$ python -q
>>> import numpy as np
>>> np.set_printoptions(precision=1, suppress=True, linewidth=140, floatmode="fixed")
>>> E = 2 * np.eye(4) + np.ones((4, 4))
>>> print(E)
[[3.0 1.0 1.0 1.0]
 [1.0 3.0 1.0 1.0]
 [1.0 1.0 3.0 1.0]
 [1.0 1.0 1.0 3.0]]
>>> rng = np.random.default_rng(424)
>>> M2 = E + rng.integers(-2, 3, (4, 1)) @ rng.integers(-2, 3, (1, 4))
>>> print(M2)
[[ 2.0  2.0  1.0  0.0]
 [ 2.0  2.0  1.0  2.0]
 [-1.0  3.0  3.0 -1.0]
 [ 0.0  2.0  1.0  2.0]]
>>> print(np.abs(M2 - E).sum(axis=1))
[3.0 3.0 6.0 3.0]
>>> print(np.fft.fft(E[0]))
[6.0+0.0j 2.0+0.0j 2.0+0.0j 2.0+0.0j]
>>> print(np.allclose(E @ E.T, E.T @ E))
True
>>> print(np.linalg.eigvals(E))
[2.0 6.0 2.0 2.0]
>>> print(np.round(np.linalg.det(E.T), 1))
48.0
>>> print(np.einsum("ij,ji->", E, E))
48.0
>>> print(np.poly(E))
[  1.0 -12.0  48.0 -80.0  48.0]
>>> mat = np.loadtxt("a.csv", delimiter=",")
>>> print(mat)
[[-0.8  2.5 -1.3]
 [-1.5  2.8 -0.4]
 [-1.6  2.6 -0.7]
 [ 0.8 -2.7  1.3]
 [-2.6  4.9 -2.4]
 [-0.2  0.3  0.0]
 [ 0.9 -2.0  0.8]
 [ 0.9 -1.7  1.0]
 [-0.3 -0.6  0.7]
 [ 2.0 -3.3  2.0]
 [ 1.3 -1.7  0.9]
 [-1.1  1.0 -1.0]
 [ 0.2  0.0  0.7]
 [ 0.5 -1.4  0.4]
 [-0.6  0.7 -0.7]
 [-0.1 -0.5  0.1]
 [ 2.2 -5.5  2.5]
 [ 0.9 -0.4  0.0]
 [ 0.1 -0.1  0.2]
 [-4.0  7.8 -3.8]
 [ 1.0 -2.1  0.9]
 [ 0.2 -1.4 -0.3]
 [ 0.8 -1.4  0.3]
 [-2.1  4.0 -2.0]
 [-1.1  2.7 -1.2]
 [ 2.0 -3.1  1.6]
 [ 0.1 -0.4  0.0]
 [-1.0  1.8 -0.9]
 [ 0.6 -1.8  0.7]
 [-0.5  1.0 -0.4]
 [-1.4  2.0 -1.2]
 [-0.8  1.8 -1.0]]
>>> Xs = mat - mat.mean(axis=0)
>>> evecs = np.linalg.svd(Xs)[2][:1]
>>> M2 = Xs - Xs @ evecs.T @ evecs
>>> print(round(float(np.linalg.norm(M2) / np.linalg.norm(Xs)), 1))
0.1
>>> print(M2.std(axis=0))
[0.3 0.2 0.3]
>>> print(np.diag(evecs.T @ evecs))
[0.2 0.7 0.2]
>>> print(np.cov(Xs @ evecs.T, rowvar=False))
10.583646576166723
>>> M2 = E / np.sqrt((E ** 2).mean(axis=1, keepdims=True))
>>> print(np.linalg.matrix_rank(M2) == np.linalg.matrix_rank(E))
True
>>> print(np.linalg.norm(M2, axis=1))
[2.0 2.0 2.0 2.0]
>>> print(M2[2])
[0.6 0.6 1.7 0.6]
>>> Z = mat[[13, 4]].astype(float)
>>> for _ in range(7):
...     labels = np.linalg.norm(mat[:, None] - Z, axis=-1).argmin(axis=1)
...     Z = np.array([mat[labels == j].mean(axis=0) for j in range(2)])
... 
>>> print(labels)
[1 1 1 0 1 0 0 0 0 0 0 1 0 0 1 0 0 0 0 1 0 0 0 1 1 0 0 1 0 1 1 1]
>>> print(Z[1] - Z[0])
[-2.2  4.3 -2.0]
>>> print(np.abs(Z[1] - Z[0]).argmax())
1
>>> print(np.linalg.cond(mat) > 100)
False
>>> print(round(float(np.linalg.norm(mat, 2) / np.linalg.norm(mat)), 1))
1.0
>>> M2 = mat / np.sqrt((mat ** 2).mean(axis=1, keepdims=True))
>>> print(np.round(mat - mat.mean(axis=1, keepdims=True), 1) + 0)
[[-0.9  2.4 -1.4]
 [-1.8  2.5 -0.7]
 [-1.7  2.5 -0.8]
 [ 1.0 -2.5  1.5]
 [-2.6  4.9 -2.4]
 [-0.2  0.3  0.0]
 [ 1.0 -1.9  0.9]
 [ 0.8 -1.8  0.9]
 [-0.2 -0.5  0.8]
 [ 1.8 -3.5  1.8]
 [ 1.1 -1.9  0.7]
 [-0.7  1.4 -0.6]
 [-0.1 -0.3  0.4]
 [ 0.7 -1.2  0.6]
 [-0.4  0.9 -0.5]
 [ 0.1 -0.3  0.3]
 [ 2.5 -5.2  2.8]
 [ 0.7 -0.6 -0.2]
 [ 0.0 -0.2  0.1]
 [-4.0  7.8 -3.8]
 [ 1.1 -2.0  1.0]
 [ 0.7 -0.9  0.2]
 [ 0.9 -1.3  0.4]
 [-2.1  4.0 -2.0]
 [-1.2  2.6 -1.3]
 [ 1.8 -3.3  1.4]
 [ 0.2 -0.3  0.1]
 [-1.0  1.8 -0.9]
 [ 0.8 -1.6  0.9]
 [-0.5  1.0 -0.4]
 [-1.2  2.2 -1.0]
 [-0.8  1.8 -1.0]]
>>> m1 = np.loadtxt("sample18.csv", delimiter=",")
>>> print(m1)
[[1.0 0.0 0.0 0.0]
 [0.0 1.0 0.0 0.0]
 [0.0 0.3 0.3 0.3]
 [0.0 0.0 0.0 1.0]]
>>> vec = np.array([2, 5, 4])
>>> rhs = mat @ vec
>>> c, lr = np.zeros(3), 1 / np.linalg.norm(mat, 2) ** 2
>>> for i in range(6):
...     c -= lr * mat.T @ (mat @ c - rhs)
...     if i % 1 == 0: print(i, round(np.linalg.norm(mat @ c - rhs), 1))
... 
0 11.6
1 11.5
2 11.3
3 11.2
4 11.1
5 11.0
>>> print(c)
[-0.6  1.6 -0.4]
>>> print(np.round(np.linalg.cond(mat), 1))
11.0
>>> print(np.linalg.matrix_power(m1, 2))
[[1.0 0.0 0.0 0.0]
 [0.0 1.0 0.0 0.0]
 [0.0 0.4 0.1 0.4]
 [0.0 0.0 0.0 1.0]]
>>> print(m1.sum(axis=1))
[1.0 1.0 1.0 1.0]
>>> print(np.round(np.linalg.matrix_power(m1, 100), 1) + 0)
[[1.0 0.0 0.0 0.0]
 [0.0 1.0 0.0 0.0]
 [0.0 0.5 0.0 0.5]
 [0.0 0.0 0.0 1.0]]
>>> print(np.sort(np.abs(np.linalg.eigvals(m1)))[::-1])
[1.0 1.0 1.0 0.3]
>>> p = np.eye(4)[2]
>>> for _ in range(5):
...     p = p @ m1
...     print(p.round(1))
... 
[0.0 0.3 0.3 0.3]
[0.0 0.4 0.1 0.4]
[0.0 0.5 0.0 0.5]
[0.0 0.5 0.0 0.5]
[0.0 0.5 0.0 0.5]
>>> print((m1 - m1.T) / 2)
[[ 0.0  0.0  0.0  0.0]
 [ 0.0  0.0 -0.2  0.0]
 [ 0.0  0.2  0.0  0.2]
 [ 0.0  0.0 -0.2  0.0]]
>>> print(np.allclose(m1, m1.T))
False
>>> print(np.sort(np.abs(np.linalg.eigvals(m1))))
[0.3 1.0 1.0 1.0]
>>> vec = np.array([-1, 2, -1, -1])
>>> rhs = m1 @ vec
>>> c, lr = np.zeros(4), 1 / np.linalg.norm(m1, 2) ** 2
>>> for i in range(40):
...     c -= lr * m1.T @ (m1 @ c - rhs)
...     if i % 10 == 0: print(i, round(np.linalg.norm(m1 @ c - rhs), 1))
... 
0 0.6
10 0.1
20 0.1
30 0.0
>>> print(np.round(np.linalg.cond(m1), 1))
3.7
>>> print(c)
[-1.0  2.0 -0.9 -1.0]
>>> print(round(float(np.linalg.det(m1)), 1))
0.3
>>> print((np.linalg.matrix_power((m1 != 0) + (m1.T != 0) + np.eye(4), 4) > 0).astype(int))
[[1 0 0 0]
 [0 1 1 1]
 [0 1 1 1]
 [0 1 1 1]]
>>> print(np.sort(np.linalg.eigvals(m1).real))
[0.3 1.0 1.0 1.0]
>>> X = np.loadtxt("out3.csv", delimiter=",")
>>> print(X)
[[ 1.0  1.0 -1.0 -1.0 -1.0 -1.0  1.0  1.0]
 [ 1.0  1.0  1.0  1.0 -1.0 -1.0 -1.0 -1.0]
 [ 1.0 -1.0  1.0 -1.0 -1.0  1.0 -1.0  1.0]
 [ 1.0 -1.0  1.0 -1.0  1.0 -1.0  1.0 -1.0]
 [ 1.0  1.0 -1.0 -1.0  1.0  1.0 -1.0 -1.0]
 [ 1.0  1.0  1.0  1.0  1.0  1.0  1.0  1.0]
 [ 1.0 -1.0 -1.0  1.0 -1.0  1.0  1.0 -1.0]
 [ 1.0 -1.0 -1.0  1.0  1.0 -1.0 -1.0  1.0]]
>>> print(X.sum(axis=0))
[8.0 0.0 0.0 0.0 0.0 0.0 0.0 0.0]
>>> print(X.sum(axis=1))
[0.0 0.0 0.0 0.0 0.0 8.0 0.0 0.0]
>>> print(np.linalg.svd(X, compute_uv=False))
[2.8 2.8 2.8 2.8 2.8 2.8 2.8 2.8]
>>> print(X.mean(axis=0))
[1.0 0.0 0.0 0.0 0.0 0.0 0.0 0.0]
>>> print(np.diff(X, axis=0))
[[ 0.0  0.0  2.0  2.0  0.0  0.0 -2.0 -2.0]
 [ 0.0 -2.0  0.0 -2.0  0.0  2.0  0.0  2.0]
 [ 0.0  0.0  0.0  0.0  2.0 -2.0  2.0 -2.0]
 [ 0.0  2.0 -2.0  0.0  0.0  2.0 -2.0  0.0]
 [ 0.0  0.0  2.0  2.0  0.0  0.0  2.0  2.0]
 [ 0.0 -2.0 -2.0  0.0 -2.0  0.0  0.0 -2.0]
 [ 0.0  0.0  0.0  0.0  2.0 -2.0 -2.0  2.0]]
>>> F = np.load("data.npy")
>>> print(F.round(1) + 0)
[[  5.5  -5.8 -11.3  10.3]
 [  3.9  -4.2  -9.3   9.0]
 [  3.6  -4.0  -8.9   8.8]
 [  3.5  -3.8  -8.8   8.7]
 [  2.7  -3.1  -7.8   8.0]
 [  2.7  -3.1  -7.7   7.9]
 [  2.0  -2.4  -6.8   7.3]
 [ -0.3   0.6  -1.1   1.9]
 [ -0.2   0.6  -0.6   1.1]
 [ -0.1   0.5  -0.4   0.8]
 [ -0.1   0.4  -0.3   0.5]
 [  0.0   0.2  -0.1   0.3]
 [  0.0   0.2  -0.1   0.3]
 [  0.0   0.1  -0.1   0.2]
 [  0.0  -0.1   0.1  -0.1]
 [ -0.3  -0.8   0.3  -0.5]
 [ -0.8  -1.2   0.4  -0.5]
 [ -1.0  -1.3   0.4  -0.5]
 [ -2.2  -1.7   0.7  -0.3]
 [ -3.3  -1.9   0.9  -0.1]
 [ -5.1  -2.1   1.2   0.2]
 [ -5.6  -2.1   1.3   0.3]
 [ -9.2  -2.0   2.1   1.1]
 [ -9.4  -2.0   2.2   1.1]
 [ -9.8  -2.0   2.3   1.2]
 [-10.1  -2.0   2.4   1.3]
 [-10.6  -1.9   2.5   1.4]
 [-11.7  -1.8   2.7   1.6]
 [-15.2  -1.4   3.6   2.3]
 [-18.9  -0.9   4.6   3.0]
 [-20.7  -0.6   5.1   3.4]
 [-22.1  -0.3   5.5   3.6]]
>>> M2 = F / np.sqrt((F ** 2).mean(axis=1, keepdims=True))
>>> print(np.linalg.norm(M2, axis=1))
[2.0 2.0 2.0 2.0 2.0 2.0 2.0 2.0 2.0 2.0 2.0 2.0 2.0 2.0 2.0 2.0 2.0 2.0 2.0 2.0 2.0 2.0 2.0 2.0 2.0 2.0 2.0 2.0 2.0 2.0 2.0 2.0]
>>> print(np.linalg.matrix_rank(F - F.mean(axis=1, keepdims=True)))
3
>>> rank = np.linalg.matrix_rank(F)
>>> print(rank)
3
>>> ns = np.linalg.svd(F)[2][rank:].T
>>> print(np.linalg.matrix_rank(F.T @ F), np.linalg.matrix_rank(F @ F.T))
3 3
>>> print(ns[:, 0] / ns[np.abs(ns[:, 0]).round(6).argmax(), 0])
[ 0.4 -0.2  1.0  0.7]
>>> M = np.array([[-2, -1, 0, 1, 2, 3],
...     [4, 5, 6, 7, 8, 9],
...     [10, 11, 12, 13, 14, 15],
...     [16, 17, 18, 19, 20, 21],
...     [22, 23, 24, 25, 26, 27],
...     [28, 29, 30, 31, 32, 33],
...     [34, 35, 36, 37, 38, 39],
...     [40, 41, 42, 43, 44, 45],
...     [46, 47, 48, 49, 50, 51]])
>>> U, s, Vt = np.linalg.svd(M)
>>> evecs = Vt[:(s > 1e-8).sum()]
>>> vec = M[8] + -3 * M[5] + rng.integers(2) * np.eye(6)[4]
>>> print(vec)
[-38.0 -40.0 -42.0 -44.0 -45.0 -48.0]
>>> print(np.allclose(evecs.T @ evecs @ vec, vec))
False
>>> t3 = np.stack([M, -1 * M, M[::-1]])
>>> print((t3 @ M.T).shape)
(3, 9, 9)
>>> print(np.einsum("bij,cij->bc", t3, t3))
[[ 45531 -45531  19611]
 [-45531  45531 -19611]
 [ 19611 -19611  45531]]
>>> print(t3.sum(axis=0))
[[46 47 48 49 50 51]
 [40 41 42 43 44 45]
 [34 35 36 37 38 39]
 [28 29 30 31 32 33]
 [22 23 24 25 26 27]
 [16 17 18 19 20 21]
 [10 11 12 13 14 15]
 [ 4  5  6  7  8  9]
 [-2 -1  0  1  2  3]]
>>> print(round(np.trace(np.linalg.pinv(M) @ M), 1))
2.0
>>> print(np.unique(M.round(6), axis=0).shape)
(9, 6)
>>> print(np.linalg.lstsq(M[:-1].T, M[-1])[2])
2
>>> print(np.abs(np.diag(np.linalg.qr(M)[1])) > 1e-9)
[ True  True False False False False]
